$ python3 -q
>>> import numpy as np
>>> from numpy import linalg as LA
>>> np.set_printoptions(suppress=True, linewidth=140)
>>> X = np.array([[14, 0, -5, 3, -3, 1, -1],
...     [0, 10, -7, -3, -5, 3, 5],
...     [-5, -7, 14, 12, 0, -2, 6],
...     [3, -3, 12, 18, -6, 0, 12],
...     [-3, -5, 0, -6, 6, -2, -8],
...     [1, 3, -2, 0, -2, 1, 2],
...     [-1, 5, 6, 12, -8, 2, 14]])
>>> rng = np.random.default_rng(4075)
>>> lab = rng.permutation(7)
>>> lab
array([2, 0, 6, 3, 4, 5, 1])
>>> other = X[lab][:, lab]
>>> round(float(LA.det(other)), 1), round(LA.det(X[lab]), 1)
(0.0, np.float64(0.0))
>>> ev, evecs = LA.eigh(X)
>>> vec = np.array([0, 2, 1, 2, 1, 3, 3])
>>> (np.sign(evecs[:, -1].round(6)) == np.sign(evecs[0, -1].round(6))).astype(int)
array([1, 1, 0, 0, 1, 0, 0])
>>> np.abs(X).sum(axis=1).max(), round(np.abs(ev).max(), 1)
(np.int64(54), np.float64(38.3))
>>> np.round(evecs * np.abs(ev) @ evecs.T, 1) + 0
array([[14.,  0., -5.,  3., -3.,  1., -1.],
       [ 0., 10., -7., -3., -5.,  3.,  5.],
       [-5., -7., 14., 12.,  0., -2.,  6.],
       [ 3., -3., 12., 18., -6.,  0., 12.],
       [-3., -5.,  0., -6.,  6., -2., -8.],
       [ 1.,  3., -2.,  0., -2.,  1.,  2.],
       [-1.,  5.,  6., 12., -8.,  2., 14.]])
>>> vec = np.array([4, 9, -4, 8, 5, 6, -2])
>>> X @ vec
array([ 93,  77, -67,  27, -71,  31,  57])
>>> Uu, s, VT = LA.svd(X)
>>> evecs = VT[:(s > 1e-8).sum()]
>>> vec = X[6] + 4 * X[3] + rng.integers(2) * np.eye(7)[2]
>>> vec
array([ 11.,  -7.,  54.,  84., -32.,   2.,  62.])
>>> np.round(evecs.T @ evecs, 1) + 0
array([[ 0.8, -0.1, -0.2,  0.2, -0.1,  0. , -0.1],
       [-0.1,  0.5, -0.3, -0.1, -0.2,  0.1,  0.3],
       [-0.2, -0.3,  0.5,  0.3,  0.1, -0.1,  0.1],
       [ 0.2, -0.1,  0.3,  0.5, -0.2,  0. ,  0.3],
       [-0.1, -0.2,  0.1, -0.2,  0.2, -0.1, -0.3],
       [ 0. ,  0.1, -0.1,  0. , -0.1,  0. ,  0.1],
       [-0.1,  0.3,  0.1,  0.3, -0.3,  0.1,  0.5]])
>>> np.round(LA.norm(vec - evecs.T @ evecs @ vec), 1)
np.float64(0.0)
>>> np.round(np.diag(evecs.T @ evecs), 1) + 0
array([0.8, 0.5, 0.5, 0.5, 0.2, 0. , 0.5])
>>> np.allclose(evecs.T @ evecs @ vec, vec)
True
>>> ang = np.radians(30)
>>> r_ = np.eye(7)
>>> r_[1, 1] = r_[6, 6] = np.cos(ang)
>>> r_[1, 6], r_[6, 1] = -np.sin(ang), np.sin(ang)
>>> r_.round(1)
array([[ 1. ,  0. ,  0. ,  0. ,  0. ,  0. ,  0. ],
       [ 0. ,  0.9,  0. ,  0. ,  0. ,  0. , -0.5],
       [ 0. ,  0. ,  1. ,  0. ,  0. ,  0. ,  0. ],
       [ 0. ,  0. ,  0. ,  1. ,  0. ,  0. ,  0. ],
       [ 0. ,  0. ,  0. ,  0. ,  1. ,  0. ,  0. ],
       [ 0. ,  0. ,  0. ,  0. ,  0. ,  1. ,  0. ],
       [ 0. ,  0.5,  0. ,  0. ,  0. ,  0. ,  0.9]])
>>> other = X @ r_.T
>>> np.round(LA.svd(X, compute_uv=False), 1) + 0, np.round(LA.svd(other, compute_uv=False), 1) + 0
(array([38.3, 23.3, 15.4,  0. ,  0. ,  0. ,  0. ]), array([38.3, 23.3, 15.4,  0. ,  0. ,  0. ,  0. ]))
>>> m1 = np.array([[0, 0, 0, 4, 0],
...     [0, 0, 0, 16, 0],
...     [0, 0, 0, 12, 0],
...     [0, 0, 0, 0, 0],
...     [0, 0, 0, 36, 0]])
>>> lab = rng.permutation(5)
>>> lab
array([3, 4, 0, 1, 2])
>>> other = m1[lab][:, lab]
>>> np.diag(other)
array([0, 0, 0, 0, 0])
>>> round(float(LA.det(other)), 1), round(float(LA.det(m1[lab])), 1)
(0.0, 0.0)
>>> np.allclose(other, m1)
False
>>> np.round(np.sort(np.abs(LA.eigvals(other))), 1)
array([0., 0., 0., 0., 0.])
>>> M = np.array([[2, 0, 5, 0, -1, -1, 1],
...     [-2, -4, -5, 4, 2, -3, 4],
...     [3, -1, 3, 3, 1, -5, 3],
...     [-4, 5, -4, 2, -2, -2, -3],
...     [3, 3, -5, 3, 5, -1, -4],
...     [5, 0, 2, 1, 4, 2, 3]])
>>> M[2] = M[4]
>>> M
array([[ 2,  0,  5,  0, -1, -1,  1],
       [-2, -4, -5,  4,  2, -3,  4],
       [ 3,  3, -5,  3,  5, -1, -4],
       [-4,  5, -4,  2, -2, -2, -3],
       [ 3,  3, -5,  3,  5, -1, -4],
       [ 5,  0,  2,  1,  4,  2,  3]])
>>> Uu, s, VT = LA.svd(M)
>>> np.argmax(s[:-1] / (s[1:] + 1e-6)) + 1
np.int64(5)
>>> s.round(1) + 0
array([14.9, 10.7,  9.4,  3.7,  2.7,  0. ])
>>> other = Uu[:, :5] @ np.diag(s[:5]) @ VT[:5]
>>> LA.matrix_rank(other)
np.int64(5)
>>> LA.matrix_rank(M, rtol=0.05)
np.int64(5)
>>> other.round(1) + 0
array([[ 2.,  0.,  5.,  0., -1., -1.,  1.],
       [-2., -4., -5.,  4.,  2., -3.,  4.],
       [ 3.,  3., -5.,  3.,  5., -1., -4.],
       [-4.,  5., -4.,  2., -2., -2., -3.],
       [ 3.,  3., -5.,  3.,  5., -1., -4.],
       [ 5.,  0.,  2.,  1.,  4.,  2.,  3.]])
>>> np.round(LA.norm(M, 2) / LA.norm(M), 1)
np.float64(0.7)
>>> [round(float(x), 1) for x in LA.svd(M, compute_uv=False)[:3]]
[14.9, 10.7, 9.4]
>>> M.sum(axis=0)
array([  7,   7, -12,  13,  13,  -6,  -3])
>>> np.count_nonzero(M)
np.int64(39)
>>> np.abs(M).max()
np.int64(5)
>>> rank = LA.matrix_rank(M)
>>> rank
np.int64(5)
>>> null = LA.svd(M)[2][rank:].T
>>> np.round(null @ null.T, 1) + 0
array([[ 0.4,  0. , -0.3,  0. , -0.4,  0. ,  0.1],
       [ 0. ,  0.1,  0. , -0.2,  0.1, -0.1,  0.1],
       [-0.3,  0. ,  0.2,  0.1,  0.2,  0.1, -0.1],
       [ 0. , -0.2,  0.1,  0.5, -0.1,  0.4, -0.2],
       [-0.4,  0.1,  0.2, -0.1,  0.5, -0.1,  0. ],
       [ 0. , -0.1,  0.1,  0.4, -0.1,  0.3, -0.2],
       [ 0.1,  0.1, -0.1, -0.2,  0. , -0.2,  0.1]])
>>> [int(LA.matrix_rank(np.delete(M, i, axis=0))) for i in range(6)]
[4, 4, 5, 4, 5, 4]
>>> [int(LA.matrix_rank(M[:i])) for i in range(1, len(M) + 1)]
[1, 2, 3, 4, 4, 5]
>>> np.allclose(M @ null, 0)
True
>>> Uu, s, VT = LA.svd(M)
>>> evecs = VT[:(s > 1e-8).sum()]
>>> vec = M[5] + 4 * M[2] + rng.integers(2) * np.eye(7)[4]
>>> vec
array([ 17.,  12., -18.,  13.,  25.,  -2., -13.])
>>> np.round(np.diag(evecs.T @ evecs), 1)
array([0.6, 0.9, 0.8, 0.5, 0.5, 0.7, 0.9])
>>> LA.matrix_rank(np.vstack([M, vec]))
np.int64(6)
>>> np.round(LA.norm(vec - evecs.T @ evecs @ vec), 1)
np.float64(0.7)
>>> np.allclose(evecs.T @ evecs @ vec, vec)
False
>>> F = np.loadtxt("x.csv", delimiter=",")
>>> F
array([[ 2.3, -1. ,  1. ,  1. , -1. ],
       [-2. ,  0.3,  2. ,  0. ,  0. ],
       [ 1. ,  2. , -1.7,  1. ,  0. ],
       [ 1. ,  1. ,  2. ,  1.3,  2. ],
       [ 2. , -1. ,  1. ,  1. , -0.7]])
>>> P = np.triu(np.array([[0, 2, 0, 0, 0],
...     [2, 1, 0, 1, 1],
...     [1, 0, 2, 2, 2],
...     [2, 2, 0, 0, 0],
...     [0, 0, 2, 0, 1]]), 1) + np.eye(5)
>>> other = P @ F @ LA.inv(P)
>>> LA.matrix_rank(other)
np.int64(5)
>>> other.round(1)
array([[ -1.7,   3. ,   5. , -12. , -14. ],
       [  1. ,  -1.7,   5. ,  -6. ,  -7. ],
       [  7. , -12. ,   4.3,   9. ,   6. ],
       [  1. ,  -1. ,   2. ,  -1.7,  -1. ],
       [  2. ,  -5. ,   1. ,   4. ,   2.3]])
>>> np.round(P @ F - F @ P, 1)
array([[-4., -4.,  4., -1., -1.],
       [ 3.,  4.,  3., -2., -3.],
       [ 6., -2.,  6.,  6.,  4.],
       [ 0., -2.,  0., -5., -5.],
       [ 0., -4.,  0., -1., -1.]])
>>> vec = np.array([-1, 1, 0, -3, 2])
>>> rhs = F @ vec
>>> beta, lr = np.zeros(5), 1 / LA.norm(F, 2) ** 2
>>> for i in range(8):
...     beta -= lr * F.T @ (F @ beta - rhs)
...     if i % 2 == 0: print(i, round(LA.norm(F @ beta - rhs), 1))
... 
0 2.9
2 2.1
4 1.7
6 1.4
>>> round(float(LA.cond(F)), 1)
38.7
>>> beta.round(1)
array([-1.9,  0.5, -0.4, -1.1,  1.7])
>>> other = LA.inv(F)
>>> np.round(LA.inv(other), 1) + 0
array([[ 2.3, -1. ,  1. ,  1. , -1. ],
       [-2. ,  0.3,  2. ,  0. ,  0. ],
       [ 1. ,  2. , -1.7,  1. ,  0. ],
       [ 1. ,  1. ,  2. ,  1.3,  2. ],
       [ 2. , -1. ,  1. ,  1. , -0.7]])
>>> np.round(LA.det(F) * LA.det(other), 1)
np.float64(1.0)
>>> round(float(LA.slogdet(F)[0]), 1)
1.0
>>> other.round(1)
array([[ 2.1, -0.3, -0.2,  0.3, -2.2],
       [ 2.5,  0.1,  0.1,  0.2, -3. ],
       [ 1.7,  0.2, -0.2,  0.2, -1.8],
       [-4.2,  0.4,  0.5, -0.3,  5.1],
       [-1.3, -0.3, -0.2,  0.3,  1.1]])
>>> np.allclose(other, F.T)
False
>>> np.round(F @ other, 1) + 0
array([[1., 0., 0., 0., 0.],
       [0., 1., 0., 0., 0.],
       [0., 0., 1., 0., 0.],
       [0., 0., 0., 1., 0.],
       [0., 0., 0., 0., 1.]])
>>> A = np.load("m.npy")
>>> A.round(1)
array([[ 1.1,  2. ,  0.8,  0.4,  1.7],
       [-0.6,  2. , -0.2,  0.7, -2. ],
       [-1.9, -0.3,  2.2,  0.6,  0.3],
       [-0.5, -0.4, -1.3,  2.5,  0.8],
       [ 1.9, -0.9,  1.3,  1.2, -1.1]])
>>> round(float(LA.norm(A) ** 2 / LA.norm(A, 2) ** 2), 1)
5.0
>>> round(A[2] @ A[3], 1)
np.float64(0.0)
>>> np.round(LA.norm(A, axis=0), 1)
array([3., 3., 3., 3., 3.])
>>> Uu, s, VT = LA.svd(A, full_matrices=False)
>>> Uu.shape, s.shape, VT.shape
((5, 5), (5,), (5, 5))
>>> np.round(Uu.T @ Uu, 1) + 0
array([[1., 0., 0., 0., 0.],
       [0., 1., 0., 0., 0.],
       [0., 0., 1., 0., 0.],
       [0., 0., 0., 1., 0.],
       [0., 0., 0., 0., 1.]])
>>> (s > 1e-8).sum()
np.int64(5)
>>> np.round(Uu.T @ A @ VT.T, 1) + 0
array([[3., 0., 0., 0., 0.],
       [0., 3., 0., 0., 0.],
       [0., 0., 3., 0., 0.],
       [0., 0., 0., 3., 0.],
       [0., 0., 0., 0., 3.]])
>>> arr = np.loadtxt("layer17.csv", delimiter=",")
>>> arr
array([[0., 6., 2., 2.],
       [6., 6., 4., 5.],
       [2., 4., 2., 3.],
       [2., 5., 3., 6.]])
>>> ev, evecs = LA.eig(arr)
>>> np.round(arr @ evecs[:, 0] - ev[0] * evecs[:, 0], 1) + 0
array([0., 0., 0., 0.])
>>> np.round(np.sort(LA.eigvals(LA.inv(arr))), 1)
array([-8.7, -0.3,  0.1,  0.4])
>>> np.round(np.sort(LA.eigvals(arr @ arr)), 1) + 0
array([  0. ,   5.4,  14.7, 243.8])
>>> vec = np.array([-1, -2, 0, -1])
>>> rhs = arr @ vec
>>> rhs
array([-14., -23., -13., -18.])
>>> np.round(LA.solve(arr.T, arr[2]), 1) + 0
array([0., 0., 1., 0.])
>>> np.round(LA.solve(arr, rhs + arr[:, 2]), 1)
array([-1., -2.,  1., -1.])
>>> np.round(LA.solve(arr, 3 * rhs), 1) + 0
array([-3., -6.,  0., -3.])
>>> np.round(LA.solve(arr, arr[:, 1]), 1) + 0
array([0., 1., 0., 0.])
>>> E = np.loadtxt("dump.csv", delimiter=",")
>>> E
array([[ 20.,   4.,   3.,  -3.,  10.,   5.],
       [  4.,  28.,   3., -21.,  -2.,  17.],
       [  3.,   3.,  23.,  -4., -18.,   0.],
       [ -3., -21.,  -4.,  23.,   3., -18.],
       [ 10.,  -2., -18.,   3.,  22.,   2.],
       [  5.,  17.,   0., -18.,   2.,  15.]])
>>> Uu, s, VT = LA.svd(E)
>>> evecs = VT[:(s > 1e-8).sum()]
>>> vec = E[0] + -1 * E[4] + rng.integers(2) * np.eye(6)[4]
>>> vec
array([ 10.,   6.,  21.,  -6., -12.,   3.])
>>> np.round(evecs.T @ evecs, 1) + 0
array([[ 0.8,  0. ,  0.3,  0. ,  0.3,  0.1],
       [ 0. ,  1. ,  0. ,  0. ,  0. ,  0. ],
       [ 0.3,  0. ,  0.7,  0. , -0.4,  0. ],
       [ 0. ,  0. ,  0. ,  0.6,  0.1, -0.5],
       [ 0.3,  0. , -0.4,  0.1,  0.5,  0.1],
       [ 0.1,  0. ,  0. , -0.5,  0.1,  0.4]])
>>> np.allclose(evecs.T @ evecs @ vec, vec)
True
>>> LA.matrix_rank(np.vstack([E, vec]))
np.int64(4)
>>> other = np.array([[-1, -1], [-1, 2], [1, -2], [0, 1], [1, -1], [2, 0]])
>>> E @ other
array([[ -1., -31.],
       [  3.,  27.],
       [ -1., -29.],
       [-13., -11.],
       [  0.,   3.],
       [ 10.,   9.]])
>>> np.einsum("ik,kj->ij", E, other)
array([[ -1., -31.],
       [  3.,  27.],
       [ -1., -29.],
       [-13., -11.],
       [  0.,   3.],
       [ 10.,   9.]])
>>> np.einsum("ij->j", E)
array([ 39.,  29.,   7., -20.,  17.,  21.])
>>> np.allclose(E @ E.T, E.T @ E)
True
>>> E @ E
array([[  559.,   329.,   -27.,  -285.,   359.,   317.],
       [  329.,  1543.,   285., -1407.,  -143.,  1125.],
       [  -27.,   285.,   887.,  -310.,  -798.,   102.],
       [ -285., -1407.,  -310.,  1328.,   183., -1050.],
       [  359.,  -143.,  -798.,   183.,   925.,    36.],
       [  317.,  1125.,   102., -1050.,    36.,   867.]])
>>> (E + E.T) / 2
array([[ 20.,   4.,   3.,  -3.,  10.,   5.],
       [  4.,  28.,   3., -21.,  -2.,  17.],
       [  3.,   3.,  23.,  -4., -18.,   0.],
       [ -3., -21.,  -4.,  23.,   3., -18.],
       [ 10.,  -2., -18.,   3.,  22.,   2.],
       [  5.,  17.,   0., -18.,   2.,  15.]])
>>> np.trace(E)
np.float64(131.0)
>>> round(float(LA.det(E)), 1)
-0.0
>>> E.inv()
Traceback (most recent call last):
  File "<python-input-130>", line 1, in <module>
    E.inv()
    ^^^^^
AttributeError: 'numpy.ndarray' object has no attribute 'inv'
